In [1]: import numpy as np

In [2]: from numpy import linalg as LA

In [3]: np.set_printoptions(suppress=True, linewidth=200)

In [4]: def tidy(a):
   ...:     return np.round(a, 2) + 0
   ...: 

In [5]: F = np.load("layer3.npy")

In [6]: print(tidy(F))
[[-1.17  2.65 -1.24  1.13  0.38  0.87  1.95 -0.3 ]
 [-2.11 -0.4   0.27 -2.57 -1.24  0.76  1.02  1.25]
 [ 1.88  0.04 -2.77 -1.59 -0.35  1.37 -0.37 -0.36]
 [ 1.17  1.6  -0.31 -0.1  -1.21 -2.09 -0.06  2.47]
 [ 1.41  0.97  1.81 -0.47 -2.24  0.34  0.95 -1.87]
 [-0.7   1.07 -0.33 -1.95  1.19 -2.31 -0.44 -1.87]
 [ 0.23  1.99  1.53 -0.83  1.22  1.72 -1.98  0.76]
 [-1.64  0.47 -0.93  0.91 -2.2   0.01 -2.45 -0.73]]

In [7]: t = np.radians(30)

In [8]: R = np.eye(8)

In [9]: R[2, 2] = R[7, 7] = np.cos(t)

In [10]: R[2, 7], R[7, 2] = -np.sin(t), np.sin(t)

In [11]: print(tidy(R))
[[ 1.    0.    0.    0.    0.    0.    0.    0.  ]
 [ 0.    1.    0.    0.    0.    0.    0.    0.  ]
 [ 0.    0.    0.87  0.    0.    0.    0.   -0.5 ]
 [ 0.    0.    0.    1.    0.    0.    0.    0.  ]
 [ 0.    0.    0.    0.    1.    0.    0.    0.  ]
 [ 0.    0.    0.    0.    0.    1.    0.    0.  ]
 [ 0.    0.    0.    0.    0.    0.    1.    0.  ]
 [ 0.    0.    0.5   0.    0.    0.    0.    0.87]]

In [12]: M2 = F @ R.T

In [13]: print(tidy(LA.svd(F, compute_uv=False)), tidy(LA.svd(M2, compute_uv=False)))
[4. 4. 4. 4. 4. 4. 4. 4.] [4. 4. 4. 4. 4. 4. 4. 4.]

In [14]: print(np.allclose(F @ F.T, M2 @ M2.T))
True

In [15]: M = np.array([[1, -4, 16, -64],
    ...:     [1, -3, 9, -27],
    ...:     [1, -2, 4, -8],
    ...:     [1, -1, 1, -1],
    ...:     [1, 0, 0, 0],
    ...:     [1, 1, 1, 1],
    ...:     [1, 2, 4, 8],
    ...:     [1, 3, 9, 27],
    ...:     [1, 4, 16, 64],
    ...:     [1, 5, 25, 125],
    ...:     [1, 6, 36, 216],
    ...:     [1, 7, 49, 343]])

In [16]: proj = M @ LA.solve(M.T @ M, M.T)

In [17]: print(LA.matrix_rank(np.eye(12) - proj))
8

In [18]: print(np.allclose(proj @ proj, proj))
True

In [19]: print(tidy(proj @ M[:, 3]))
[-64. -27.  -8.  -1.   0.   1.   8.  27.  64. 125. 216. 343.]

In [20]: print(tidy(np.trace(proj)))
4.0
